>>> import numpy as np
>>> np.set_printoptions(precision=1, suppress=True, linewidth=140)
>>> F = np.load("layer8.npy")
>>> F
array([[ 0.7,  0.8, -1.2,  0.3, -0.8],
       [-3.4, -3.4,  5.2, -1.5,  3.2],
       [-2.5, -2.7,  4.1, -1.3,  2.7],
       [ 0.3,  0.4, -0.7,  0.3, -0.3],
       [-1. , -1.1,  1.5, -0.6,  0.9],
       [ 1. ,  1.2, -1.6,  0.5, -1. ],
       [ 0. , -0.1,  0. ,  0.1,  0.2],
       [ 0.4,  0.6, -0.6,  0.4, -0.6],
       [ 2. ,  1.9, -2.9,  1. , -1.9],
       [ 1.5,  1.5, -2.1,  0.8, -1.6],
       [ 1.6,  1.5, -2.4,  0.8, -1.9],
       [-1.5, -1.7,  2.5, -0.8,  1.8],
       [-1.3, -1. ,  1.8, -0.6,  1.2],
       [ 4.2,  4.2, -6.3,  1.9, -4.2],
       [ 1.3,  1.2, -2.1,  0.5, -1.2],
       [-1.7, -1.5,  2.5, -0.9,  1.6],
       [-3.7, -3.6,  5.4, -1.7,  3.7],
       [-1.3, -1.1,  1.9, -0.7,  1.3],
       [-1.4, -1.6,  2.2, -0.8,  1.5],
       [ 1.1,  1. , -1.4,  0.4, -0.9],
       [-1. , -0.9,  1.3, -0.4,  0.7],
       [-1. , -0.9,  1.4, -0.6,  1.1],
       [-1.4, -1.6,  2.2, -0.6,  1.5],
       [ 1.4,  1.3, -2.1,  0.8, -1.3],
       [-3.5, -3.6,  5.6, -1.8,  3.5],
       [-0.7, -0.9,  1.2, -0.2,  0.7],
       [-2.9, -2.5,  4. , -1.3,  2.5],
       [ 3.4,  3.4, -5.2,  1.6, -3.3],
       [ 0.8,  0.9, -1.3,  0.5, -1.1]])
>>> vec = np.array([5, 5, 2, 1, 5])
>>> y = F @ vec
>>> y
array([ 1.4, -9.1, -5.6,  0.9, -3.6,  3.3,  0.6,  1.2,  5.2,  3.6,  2. , -2.8, -2.5, 10.3,  2.8, -3.9, -8.9, -2.4, -3.9,  3.6, -3.8, -1.8,
       -3.7,  3.6, -8.6, -2.3, -7.8,  8.7,  0.9])
>>> try:
...     np.linalg.solve(F, y)
... except np.linalg.LinAlgError as e:
...     print("failed:", e)
... 
failed: Last 2 dimensions of the array must be square
>>> np.round(np.linalg.pinv(F) @ F, 1) + 0
array([[1., 0., 0., 0., 0.],
       [0., 1., 0., 0., 0.],
       [0., 0., 1., 0., 0.],
       [0., 0., 0., 1., 0.],
       [0., 0., 0., 0., 1.]])
>>> np.linalg.solve(F.T @ F, F.T @ y)
array([5., 5., 2., 1., 5.])
>>> rng = np.random.default_rng(74)
>>> y = y + 0.3 * rng.normal(size=29)
>>> y
array([ 1.5, -9. , -5.4,  0.8, -3.9,  3.2,  0.6,  1.3,  5.1,  3.8,  2.5, -2.5, -2.6, 10.3,  2.9, -3.8, -9.2, -2.8, -3.9,  4. , -3.7, -1.5,
       -3.6,  3.6, -8.9, -1.9, -8. ,  8.8,  1. ])
>>> coef, *_ = np.linalg.lstsq(F, y)
>>> [round(float(np.linalg.norm(np.linalg.solve(F.T @ F + lam * np.eye(5), F.T @ y))), 2) for lam in (0, 1, 10, 100)]
[9.08, 2.12, 1.07, 0.92]
>>> coef
array([5.7, 4.5, 2.3, 1.2, 4.8])
>>> np.round(F.T @ (y - F @ coef), 1) + 0
array([0., 0., 0., 0., 0.])
>>> A2 = F / np.sqrt((F ** 2).mean(axis=1, keepdims=True))
>>> np.linalg.matrix_rank(A2) == np.linalg.matrix_rank(F)
np.True_
>>> np.linalg.matrix_rank(F - F.mean(axis=1, keepdims=True))
np.int64(4)
>>> np.round(F - F.mean(axis=1, keepdims=True), 1) + 0
array([[ 0.7,  0.8, -1.2,  0.3, -0.8],
       [-3.4, -3.4,  5.2, -1.5,  3.2],
       [-2.6, -2.8,  4. , -1.4,  2.6],
       [ 0.3,  0.4, -0.7,  0.3, -0.3],
       [-0.9, -1. ,  1.6, -0.5,  1. ],
       [ 1. ,  1.2, -1.6,  0.5, -1. ],
       [ 0. , -0.1,  0. ,  0.1,  0.2],
       [ 0.4,  0.6, -0.6,  0.4, -0.6],
       [ 2. ,  1.9, -2.9,  1. , -1.9],
       [ 1.5,  1.5, -2.1,  0.8, -1.6],
       [ 1.7,  1.6, -2.3,  0.9, -1.8],
       [-1.6, -1.8,  2.4, -0.9,  1.7],
       [-1.3, -1. ,  1.8, -0.6,  1.2],
       [ 4.2,  4.2, -6.3,  1.9, -4.2],
       [ 1.4,  1.3, -2. ,  0.6, -1.1],
       [-1.7, -1.5,  2.5, -0.9,  1.6],
       [-3.7, -3.6,  5.4, -1.7,  3.7],
       [-1.3, -1.1,  1.9, -0.7,  1.3],
       [-1.4, -1.6,  2.2, -0.8,  1.5],
       [ 1.1,  1. , -1.4,  0.4, -0.9],
       [-0.9, -0.8,  1.4, -0.3,  0.8],
       [-1. , -0.9,  1.4, -0.6,  1.1],
       [-1.4, -1.6,  2.2, -0.6,  1.5],
       [ 1.4,  1.3, -2.1,  0.8, -1.3],
       [-3.5, -3.6,  5.6, -1.8,  3.5],
       [-0.7, -0.9,  1.2, -0.2,  0.7],
       [-2.9, -2.5,  4. , -1.3,  2.5],
       [ 3.4,  3.4, -5.2,  1.6, -3.3],
       [ 0.8,  0.9, -1.3,  0.5, -1.1]])
>>> A2[2]
array([-0.9, -1. ,  1.5, -0.5,  1. ])
>>> X = np.maximum(np.array([[3], [3], [1], [-3], [0], [2], [2], [2], [-2], [-3]]) @ np.array([[1, -1, 1]]) + np.array([1, 2, 0]), 0)
>>> X
array([[4, 0, 3],
       [4, 0, 3],
       [2, 1, 1],
       [0, 5, 0],
       [1, 2, 0],
       [3, 0, 2],
       [3, 0, 2],
       [3, 0, 2],
       [0, 4, 0],
       [0, 5, 0]])
>>> # row 1 repeats row 0
>>> labels = rng.permutation(3)
>>> A2 = X[:, labels] * rng.choice([-1, 1], 3)
>>> A2
array([[ 4,  0, -3],
       [ 4,  0, -3],
       [ 2,  1, -1],
       [ 0,  5,  0],
       [ 1,  2,  0],
       [ 3,  0, -2],
       [ 3,  0, -2],
       [ 3,  0, -2],
       [ 0,  4,  0],
       [ 0,  5,  0]])
>>> U, _, Vt = np.linalg.svd(X.T @ A2)
>>> np.round(np.linalg.lstsq(X, A2)[0], 1) + 0
array([[ 1.,  0.,  0.],
       [ 0.,  1.,  0.],
       [ 0.,  0., -1.]])
>>> cov = np.cov(A2, rowvar=False)
>>> np.polyfit(A2[:, 0], A2[:, 1], 1)
array([-1.2,  4.2])
>>> np.argsort(-A2.std(axis=0).round(6), kind="stable")
array([1, 0, 2])
>>> np.corrcoef(A2.T)
array([[ 1. , -0.9, -1. ],
       [-0.9,  1. ,  0.9],
       [-1. ,  0.9,  1. ]])
>>> A2.std(axis=0)
array([1.5, 2.1, 1.2])
>>> np.argwhere(np.triu(np.abs(np.corrcoef(A2.T)) > 0.8, 1))
array([[0, 1],
       [0, 2],
       [1, 2]])
>>> np.round(np.linalg.eigvalsh(cov)[::-1], 1) + 0
array([8.5, 0.4, 0. ])
>>> Xs = (X - X.mean(axis=0)) / X.std(axis=0)
>>> np.argwhere(np.abs(Xs) > 2)
array([], shape=(0, 2), dtype=int64)
>>> Xs.std(axis=0)
array([1., 1., 1.])
>>> coef = np.linalg.lstsq(np.delete(Xs, 2, axis=1), Xs[:, 2])[0]
>>> round(float(1 - np.var(Xs[:, 2] - np.delete(Xs, 2, axis=1) @ coef)), 1)
1.0
>>> proj = X @ np.linalg.solve(X.T @ X, X.T)
>>> np.round(proj @ X[:, 0], 1) + 0
array([4., 4., 2., 0., 1., 3., 3., 3., 0., 0.])
>>> np.round(np.linalg.eigvalsh(proj), 1) + 0
array([0., 0., 0., 0., 0., 0., 0., 1., 1., 1.])
>>> np.trace(proj)
np.float64(3.0)
>>> feats = np.loadtxt("run4.csv", delimiter=",")
>>> feats
array([[ 0.4, -1.1, -0.1, -0.3,  1.2],
       [ 0.1,  1. , -2. , -1.2, -0.5],
       [ 1.1, -0.4,  1.1,  0.3, -1.2],
       [-1.9, -0.8,  0.2, -1. , -0.9],
       [-0.5,  0.5, -0.4,  1.8,  0.7],
       [ 0.3, -1.3, -0.2, -0.5,  0.7],
       [ 0. , -1.4, -1.3,  0.4, -0.9]])
>>> T = np.stack([feats, -3 * feats, feats[::-1]])
>>> np.einsum("bij,cij->bc", T, T)
array([[ 31.4, -94.2,   2.8],
       [-94.2, 282.5,  -8.5],
       [  2.8,  -8.5,  31.4]])
>>> np.linalg.matrix_rank(T)
array([5, 5, 5])
>>> np.linalg.matrix_rank(T.reshape(3, -1))
np.int64(2)
>>> T.sum(axis=0)
array([[-0.8,  0.8, -1.1,  1. , -3.3],
       [ 0.1, -3.3,  3.8,  1.9,  1.7],
       [-2.7,  1.3, -2.6,  1.2,  3.1],
       [ 1.9,  0.8, -0.2,  1. ,  0.9],
       [ 2.1, -1.4,  1.9, -3.3, -2.6],
       [-0.5,  3.6, -1.6, -0.2, -1.9],
       [ 0.4,  1.7,  2.5, -1.1,  3. ]])
>>> np.linalg.norm(T, axis=(1, 2))
array([ 5.6, 16.8,  5.6])
>>> (T @ feats.T).shape
(3, 7, 7)
